$ ipython --no-banner

In [1]: import numpy as np

In [2]: import numpy.linalg as la

In [3]: np.set_printoptions(suppress=True, linewidth=120)

In [4]: A = np.loadtxt("test11.csv", delimiter=",")

In [5]: A
Out[5]: 
array([[ 1.,  0.,  0., -1.],
       [-2.,  4., -2., -2.],
       [-2.,  4., -2., -2.],
       [ 2.,  0.,  0., -2.]])

In [6]: rk = la.matrix_rank(A)

In [7]: rk
Out[7]: np.int64(2)

In [8]: ns = la.svd(A)[2][rk:].T

In [9]: print(np.round(A @ ns, 1) + 0)
[[0. 0.]
 [0. 0.]
 [0. 0.]
 [0. 0.]]

In [10]: [int(la.matrix_rank(A[:i])) for i in range(1, len(A) + 1)]
Out[10]: [1, 2, 2, 2]

In [11]: print([int(la.matrix_rank(np.delete(A, i, axis=0))) for i in range(4)])
[2, 2, 2, 2]

In [12]: np.round(ns @ ns.T, 1)
Out[12]: 
array([[ 0.4,  0.3, -0.1,  0.4],
       [ 0.3,  0.4,  0.3,  0.3],
       [-0.1,  0.3,  0.9, -0.1],
       [ 0.4,  0.3, -0.1,  0.4]])

In [13]: print(ns.shape)
(4, 2)

In [14]: r0 = np.array([-1, -1])

In [15]: np.cross(A[1, :3], A[3, :3])
Out[15]: array([ 0., -4., -8.])

In [16]: W0 = np.loadtxt("sample9.csv", delimiter=",")

In [17]: print(W0)
[[ 19.9  -5.9  -2. ]
 [ 17.1  -4.1  -1.9]
 [ 13.4  -1.7  -1.9]
 [ 11.2  -0.4  -1.9]
 [ 10.9  -0.2  -1.9]
 [  7.8   1.5  -1.9]
 [  3.1   3.6  -2. ]
 [  2.8   3.7  -2. ]
 [  0.8   4.   -2. ]
 [  0.3   3.9  -2. ]
 [ -0.4   3.5  -1.9]
 [ -0.6   1.8  -1.3]
 [ -0.2   0.5  -0.4]
 [  0.1  -0.2   0.2]
 [  0.2  -0.5   0.6]
 [  0.6  -1.3   2.1]
 [  0.6  -1.4   2.3]
 [  0.6  -1.5   3. ]
 [  0.6  -1.6   4.1]
 [  0.4  -1.5   5.7]
 [  0.4  -1.5   5.9]
 [ -0.4  -0.7   8.4]
 [ -1.6   0.7  11.3]
 [ -1.8   0.9  11.6]
 [ -2.1   1.3  12.3]
 [ -3.5   2.9  14.6]
 [ -5.2   4.9  17.3]
 [ -9.6  10.1  23. ]
 [-14.8  16.   28.8]
 [-16.1  17.5  30.1]
 [-19.8  21.8  33.8]]

In [18]: [round(float(x), 1) for x in la.svd(A, compute_uv=False)[:3]]
Out[18]: [7.5, 3.2, 0.0]

In [19]: la.cond(A) > 100
Out[19]: np.True_

In [20]: print(np.argsort(-la.norm(A, axis=0).round(6), kind="stable")[:3])
[1 0 3]

In [21]: gram = np.cov(W0, rowvar=False)

In [22]: np.argsort(-W0.std(axis=0).round(6), kind="stable")
Out[22]: array([2, 0, 1])

In [23]: W2 = W0[[19, 2]].astype(float)

In [24]: for _ in range(5):
    ...:     lab = la.norm(W0[:, None] - W2, axis=-1).argmin(axis=1)
    ...:     W2 = np.array([W0[lab == j].mean(axis=0) for j in range(2)])
    ...: 

In [25]: print(lab)
[1 1 1 1 1 1 1 1 1 1 1 1 1 1 1 1 1 0 0 0 0 0 0 0 0 0 0 0 0 0 0]

In [26]: W2.round(1)
Out[26]: 
array([[-5.2,  5. , 15. ],
       [ 5.2,  0.4, -1.1]])

In [27]: np.bincount(lab)
Out[27]: array([14, 17])

In [28]: A2 = np.array([[4, 7, 9], [9, 8, 9], [7, 7, 6]])

In [29]: la.matrix_rank(W2 @ A2)
Out[29]: np.int64(2)

In [30]: np.round(np.einsum("ik,kj->ji", W2, A2), 1)
Out[30]: 
array([[128.7,  16.8],
       [108.1,  31.9],
       [ 87.6,  43.7]])

In [31]: np.round(np.einsum("ij,ij->i", W2, W2), 1)
Out[31]: array([276.4,  27.8])

In [32]: np.round(np.einsum("ij->j", W2), 1)
Out[32]: array([-0.1,  5.4, 13.9])

In [33]: F = 5 * np.eye(8) + np.ones((8, 8))

In [34]: print(F)
[[6. 1. 1. 1. 1. 1. 1. 1.]
 [1. 6. 1. 1. 1. 1. 1. 1.]
 [1. 1. 6. 1. 1. 1. 1. 1.]
 [1. 1. 1. 6. 1. 1. 1. 1.]
 [1. 1. 1. 1. 6. 1. 1. 1.]
 [1. 1. 1. 1. 1. 6. 1. 1.]
 [1. 1. 1. 1. 1. 1. 6. 1.]
 [1. 1. 1. 1. 1. 1. 1. 6.]]

In [35]: F @ (-1.0) ** np.arange(8)
Out[35]: array([ 5., -5.,  5., -5.,  5., -5.,  5., -5.])

In [36]: print(np.allclose(F @ F.T, F.T @ F))
True

In [37]: np.sort(np.abs(np.fft.fft(F[0]))), np.round(np.sort(la.svd(F, compute_uv=False)), 1)
Out[37]: 
(array([ 5.,  5.,  5.,  5.,  5.,  5.,  5., 13.]),
 array([ 5.,  5.,  5.,  5.,  5.,  5.,  5., 13.]))

In [38]: r0 = np.array([0, 0, 0, 0, 2, 1, 1, 2])

In [39]: A2 = F + np.outer(r0, np.eye(8)[5])

In [40]: print(la.matrix_rank(A2 - F))
1

In [41]: vec = np.ones(8)

In [42]: for _ in range(5):
    ...:     vec = F @ vec
    ...:     vec /= la.norm(vec)
    ...:     print(round(vec @ F @ vec, 1))
    ...: 
13.0
13.0
13.0
13.0
13.0

In [43]: round(la.eigvalsh(F)[-1], 1)
Out[43]: np.float64(13.0)

In [44]: feats = np.loadtxt("mat.csv", delimiter=",")

In [45]: feats
Out[45]: 
array([[-1.5,  0.2, -2.8, -1.2,  0.4, -3.6,  0.7,  0.5,  1.8, -0.6, -0.3],
       [ 1.1,  0.3, -0.7,  0. ,  0.5, -0.3,  0.1,  0.5,  0.5,  0.4, -0.1],
       [ 0.4, -0.4, -0.2, -1.5, -0.6, -0.9,  0.4,  0.8,  0.8, -1.5,  0.3],
       [-0.5,  1.2, -0.8, -0.6,  1. , -0.6, -1.5,  1.3, -0.9, -1.1, -1.1],
       [-0.4,  1.3, -1. , -1. , -0.5,  5.4, -1.5,  0.9, -0.7,  0.8, -0.9],
       [ 0.2,  0.1, -1.3, -0.8,  0.3, -0.3,  0.2, -0.7,  1.6,  0.3, -0.2],
       [-0.5,  0. ,  0.8,  2.4,  0.3,  2.4,  0. , -1.8,  0.5, -1.1, -0.3],
       [-0.5, -0.9, -0.3,  1.6,  0.7,  0.9,  1.7,  1.1, -0.3,  1.6,  0.8],
       [-0.4,  1.1,  0.1, -0.7,  1.3, -1.5, -1.5, -3. ,  0.7,  0.6,  2.2],
       [ 0.8, -0.3,  0.1,  2.6,  0.8,  1.5, -1.2,  0.3,  0.6,  0.3,  0.4],
       [ 2. , -1.1,  1.5,  0.9,  0.4, -8.1,  0.8, -1.4,  1. ,  0.4,  0. ],
       [ 0. , -0.8, -0.1,  0.8,  1. ,  2.1,  0.2,  0.9, -0.6,  0.4,  1.1],
       [-1.1,  0.6, -1. ,  0.8,  1.5,  1.5,  1.4,  0.1, -1.9, -2. ,  0.7],
       [ 1.7, -1. ,  1.6,  0.1,  1.2,  2.4, -0.5, -0.6, -1.2,  0.4,  0.2]])

In [46]: vec = np.array([0, 4, 1, 1, 0, 4, 5, 5, 3, 1, 1])

In [47]: rhs = feats @ vec

In [48]: np.round(la.lstsq(feats, rhs)[0], 1) + 0
Out[48]: array([0., 4., 1., 1., 0., 4., 5., 5., 3., 1., 1.])

In [49]: np.round(la.pinv(feats) @ feats, 1) + 0
Out[49]: 
array([[1., 0., 0., 0., 0., 0., 0., 0., 0., 0., 0.],
       [0., 1., 0., 0., 0., 0., 0., 0., 0., 0., 0.],
       [0., 0., 1., 0., 0., 0., 0., 0., 0., 0., 0.],
       [0., 0., 0., 1., 0., 0., 0., 0., 0., 0., 0.],
       [0., 0., 0., 0., 1., 0., 0., 0., 0., 0., 0.],
       [0., 0., 0., 0., 0., 1., 0., 0., 0., 0., 0.],
       [0., 0., 0., 0., 0., 0., 1., 0., 0., 0., 0.],
       [0., 0., 0., 0., 0., 0., 0., 1., 0., 0., 0.],
       [0., 0., 0., 0., 0., 0., 0., 0., 1., 0., 0.],
       [0., 0., 0., 0., 0., 0., 0., 0., 0., 1., 0.],
       [0., 0., 0., 0., 0., 0., 0., 0., 0., 0., 1.]])

In [50]: np.round(la.solve(feats.T @ feats, feats.T @ rhs), 1) + 0
Out[50]: array([0., 4., 1., 1., 0., 4., 5., 5., 3., 1., 1.])

In [51]: rng = np.random.default_rng(77)

In [52]: rhs = rhs + 0.3 * rng.normal(size=14)

In [53]: rhs.round(1)
Out[53]: array([ -7. ,   3.9,   1.1,  -5.4,  19.8,  -0.5,   3.8,  17.1, -20.3,   5.2, -34. ,  11.6,   8.7,  -0.9])

In [54]: b, *_ = la.lstsq(feats, rhs)

In [55]: b.round()
Out[55]: array([ 0.,  4.,  1.,  1., -0.,  4.,  5.,  5.,  3.,  1.,  1.])

In [56]: np.round(feats.T @ (rhs - feats @ b), 1) + 0
Out[56]: array([0., 0., 0., 0., 0., 0., 0., 0., 0., 0., 0.])

In [57]: [round(float(la.norm(la.solve(feats.T @ feats + lam * np.eye(11), feats.T @ rhs))), 2) for lam in (0, 1, 10, 100)]
Out[57]: [9.75, 6.69, 4.98, 2.39]

In [58]: round(float(la.norm(rhs - feats @ b)), 1)
Out[58]: 0.6

In [59]: lab = rng.permutation(11)

In [60]: A2 = feats[:, lab] * rng.choice([-1, 1], 11)

In [61]: A2
Out[61]: 
array([[ 1.2, -1.8, -0.2,  2.8,  0.6, -0.7, -1.5,  0.3,  0.5, -0.4, -3.6],
       [-0. , -0.5, -0.3,  0.7, -0.4, -0.1,  1.1,  0.1,  0.5, -0.5, -0.3],
       [ 1.5, -0.8,  0.4,  0.2,  1.5, -0.4,  0.4, -0.3,  0.8,  0.6, -0.9],
       [ 0.6,  0.9, -1.2,  0.8,  1.1,  1.5, -0.5,  1.1,  1.3, -1. , -0.6],
       [ 1. ,  0.7, -1.3,  1. , -0.8,  1.5, -0.4,  0.9,  0.9,  0.5,  5.4],
       [ 0.8, -1.6, -0.1,  1.3, -0.3, -0.2,  0.2,  0.2, -0.7, -0.3, -0.3],
       [-2.4, -0.5, -0. , -0.8,  1.1, -0. , -0.5,  0.3, -1.8, -0.3,  2.4],
       [-1.6,  0.3,  0.9,  0.3, -1.6, -1.7, -0.5, -0.8,  1.1, -0.7,  0.9],
       [ 0.7, -0.7, -1.1, -0.1, -0.6,  1.5, -0.4, -2.2, -3. , -1.3, -1.5],
       [-2.6, -0.6,  0.3, -0.1, -0.3,  1.2,  0.8, -0.4,  0.3, -0.8,  1.5],
       [-0.9, -1. ,  1.1, -1.5, -0.4, -0.8,  2. , -0. , -1.4, -0.4, -8.1],
       [-0.8,  0.6,  0.8,  0.1, -0.4, -0.2,  0. , -1.1,  0.9, -1. ,  2.1],
       [-0.8,  1.9, -0.6,  1. ,  2. , -1.4, -1.1, -0.7,  0.1, -1.5,  1.5],
       [-0.1,  1.2,  1. , -1.6, -0.4,  0.5,  1.7, -0.2, -0.6, -1.2,  2.4]])

In [62]: Uu, _, VT = la.svd(feats.T @ A2)

In [63]: np.round(la.lstsq(feats, A2)[0], 1) + 0
Out[63]: 
array([[ 0.,  0.,  0.,  0.,  0.,  0.,  1.,  0.,  0.,  0.,  0.],
       [ 0.,  0., -1.,  0.,  0.,  0.,  0.,  0.,  0.,  0.,  0.],
       [ 0.,  0.,  0., -1.,  0.,  0.,  0.,  0.,  0.,  0.,  0.],
       [-1.,  0.,  0.,  0.,  0.,  0.,  0.,  0.,  0.,  0.,  0.],
       [ 0.,  0.,  0.,  0.,  0.,  0.,  0.,  0.,  0., -1.,  0.],
       [ 0.,  0.,  0.,  0.,  0.,  0.,  0.,  0.,  0.,  0.,  1.],
       [ 0.,  0.,  0.,  0.,  0., -1.,  0.,  0.,  0.,  0.,  0.],
       [ 0.,  0.,  0.,  0.,  0.,  0.,  0.,  0.,  1.,  0.,  0.],
       [ 0., -1.,  0.,  0.,  0.,  0.,  0.,  0.,  0.,  0.,  0.],
       [ 0.,  0.,  0.,  0., -1.,  0.,  0.,  0.,  0.,  0.,  0.],
       [ 0.,  0.,  0.,  0.,  0.,  0.,  0., -1.,  0.,  0.,  0.]])

In [64]: data = np.loadtxt("a.csv", delimiter=",")

In [65]: print(data)
[[-4. -1.  0. -1.  2.  3. -1.  4.  1.  3.  2.]
 [-1. -2. -1.  0.  0.  2.  1.  2.  3.  0. -1.]
 [ 0. -1.  2.  2. -1.  0.  0.  2.  0.  2.  4.]
 [-1.  0.  2.  0. -2. -3.  1. -3.  1.  0.  0.]
 [ 2.  0. -1. -2. -2.  2.  4. -1.  1.  1. -3.]
 [ 3.  2.  0. -3.  2. -4. -2.  0.  4.  0.  4.]
 [-1.  1.  0.  1.  4. -2. -4. -2. -2. -2. -1.]
 [ 4.  2.  2. -3. -1.  0. -2. -4.  4.  0.  4.]
 [ 1.  3.  0.  1.  1.  4. -2.  4. -4.  0.  3.]
 [ 3.  0.  2.  0.  1.  0. -2.  0.  0. -4.  0.]
 [ 2. -1.  4.  0. -3.  4. -1.  4.  3.  0. -4.]]

In [66]: # equal to its transpose

In [67]: vals, vecs = la.eigh(data)

In [68]: vec = np.array([2, 2, 0, 0, 0, 0, 1, 2, 0, 1, 0])

In [69]: vec @ data @ vec
Out[69]: np.float64(-8.0)

In [70]: print(np.abs(data).sum(axis=1).max(), np.round(np.abs(vals).max(), 1))
26.0 13.2

In [71]: np.round(la.eigvalsh(data[1:, 1:]), 1)
Out[71]: array([-12.6, -10.8,  -7.6,  -5.4,  -3.1,  -2.7,   0.6,   0.8,   5.7,   9.2])

In [72]: round(float(vec @ data @ vec / (vec @ vec)), 1), round(float(vals[0]), 1), round(vals[-1], 1)
Out[72]: (-0.6, -13.2, np.float64(10.7))

In [73]: np.round(vecs * np.abs(vals) @ vecs.T, 1) + 0
Out[73]: 
array([[ 6.8,  1.7,  1.2, -1.4, -1.2,  0. , -0.5, -0.9,  1.5, -1.8,  0.7],
       [ 1.7,  3.7, -0.2, -1.1,  0.6, -0.3, -1.4, -0.8, -1.2, -0.2,  1.6],
       [ 1.2, -0.2,  4.9,  0.4, -1.7,  0.3, -1.7,  0.4,  1.2, -0.4,  0.3],
       [-1.4, -1.1,  0.4,  4. , -0.3,  0.1, -0.3,  1.1, -2.8, -0.5, -0.5],
       [-1.2,  0.6, -1.7, -0.3,  5.3, -1.1, -2.7,  0.4, -1.2, -0.9,  1.2],
       [ 0. , -0.3,  0.3,  0.1, -1.1,  7.8,  0.3,  3.6, -0.6,  0.9, -1.2],
       [-0.5, -1.4, -1.7, -0.3, -2.7,  0.3,  5.9, -0.5,  0. ,  1.4, -1.7],
       [-0.9, -0.8,  0.4,  1.1,  0.4,  3.6, -0.5,  8.3, -0.3,  1.2,  0.2],
       [ 1.5, -1.2,  1.2, -2.8, -1.2, -0.6,  0. , -0.3,  7.6,  0.7,  0.3],
       [-1.8, -0.2, -0.4, -0.5, -0.9,  0.9,  1.4,  1.2,  0.7,  4.8,  1.4],
       [ 0.7,  1.6,  0.3, -0.5,  1.2, -1.2, -1.7,  0.2,  0.3,  1.4,  8.8]])
